In [1]: import numpy as np

In [2]: from numpy import linalg as LA

In [3]: np.set_printoptions(suppress=True, linewidth=160)

In [4]: data = np.loadtxt("case4.csv", delimiter=",")

In [5]: data.round(2)
Out[5]: 
array([[0.44, 0.33, 0.22],
       [0.33, 0.33, 0.33],
       [0.  , 0.33, 0.67]])

In [6]: round(LA.norm(data[1] - data[0]), 2)
Out[6]: np.float64(0.16)

In [7]: print(np.round(LA.norm(data, axis=0), 2))
[0.56 0.58 0.78]

In [8]: np.round(LA.norm(data, "nuc"), 2)
Out[8]: np.float64(1.47)

In [9]: print(LA.norm(data, axis=1).argmax())
2

In [10]: round(LA.norm(data, 2), 2)
Out[10]: np.float64(1.02)

In [11]: rng = np.random.default_rng(524)

In [12]: idx = rng.permutation(3)

In [13]: idx
Out[13]: array([0, 2, 1])

In [14]: Y = data[idx][:, idx]

In [15]: np.round(np.diag(Y), 2)
Out[15]: array([0.44, 0.67, 0.33])

In [16]: round(np.trace(Y), 2)
Out[16]: np.float64(1.44)

In [17]: W0 = np.load("sample15.npy")

In [18]: W0
Out[18]: 
array([[2, 2],
       [0, 0]])

In [19]: np.round(LA.eigvals(W0), 2)
Out[19]: array([2., 0.])

In [20]: round(float(LA.det(2 * W0)), 2), round(LA.det(W0), 2)
Out[20]: (0.0, np.float64(0.0))

In [21]: np.kron(np.eye(2, dtype=int), W0)
Out[21]: 
array([[2, 2, 0, 0],
       [0, 0, 0, 0],
       [0, 0, 2, 2],
       [0, 0, 0, 0]])

In [22]: round(LA.eigvals(W0).sum().real, 2)
Out[22]: np.float64(2.0)

In [23]: left, sig, vt = LA.svd(data)

In [24]: np.argmax(sig[:-1] / (sig[1:] + 1e-6)) + 1
Out[24]: np.int64(2)

In [25]: sig.round(2) + 0
Out[25]: array([1.02, 0.45, 0.  ])

In [26]: Y = left[:, :2] @ np.diag(sig[:2]) @ vt[:2]

In [27]: round(LA.norm(data - Y) / LA.norm(data), 2)
Out[27]: np.float64(0.0)

In [28]: np.round(LA.norm(data - Y, 2), 2), round(float(sig[2]), 2)
Out[28]: (np.float64(0.0), 0.0)

In [29]: Y.round(2) + 0
Out[29]: 
array([[0.44, 0.33, 0.22],
       [0.33, 0.33, 0.33],
       [0.  , 0.33, 0.67]])

In [30]: LA.matrix_rank(Y)
Out[30]: np.int64(2)

In [31]: LA.matrix_rank(W0, rtol=0.1)
Out[31]: np.int64(1)

In [32]: LA.cond(W0) > 100
Out[32]: np.True_

In [33]: mat = np.array([[4, -4, 4], [-5, 5, 2], [8, -8, -5], [8, -8, -2]])

In [34]: left, sig, vt = LA.svd(mat)

In [35]: print(np.argmax(sig[:-1] / (sig[1:] + 1e-6)) + 1)
2

In [36]: sig.round(2) + 0
Out[36]: array([18.82,  5.71,  0.  ])

In [37]: Y = left[:, :2] @ np.diag(sig[:2]) @ vt[:2]

In [38]: round(float(np.abs(mat - Y).max()), 2)
Out[38]: 0.0

In [39]: LA.matrix_rank(Y)
Out[39]: np.int64(2)

In [40]: def softmax(z):
    ...:     e = np.exp(z - z.max(axis=-1, keepdims=True))
    ...:     return e / e.sum(axis=-1, keepdims=True)
    ...: 

In [41]: np.round(softmax(10 * mat[1]), 2) + 0
Out[41]: array([0., 1., 0.])

In [42]: print(softmax(mat).sum(axis=1))
[1. 1. 1. 1.]

In [43]: np.round(softmax(mat[1] + -1), 2) + 0
Out[43]: array([0.  , 0.95, 0.05])

In [44]: att = mat @ mat.T / np.sqrt(3)

In [45]: np.round(softmax(att + np.triu(np.full(att.shape, -np.inf), 1)), 2) + 0
Out[45]: 
array([[1.  , 0.  , 0.  , 0.  ],
       [0.  , 1.  , 0.  , 0.  ],
       [0.  , 0.  , 1.  , 0.  ],
       [0.  , 0.  , 0.97, 0.03]])

In [46]: print(softmax(att).round(6).argmax(axis=1))
[3 1 2 2]
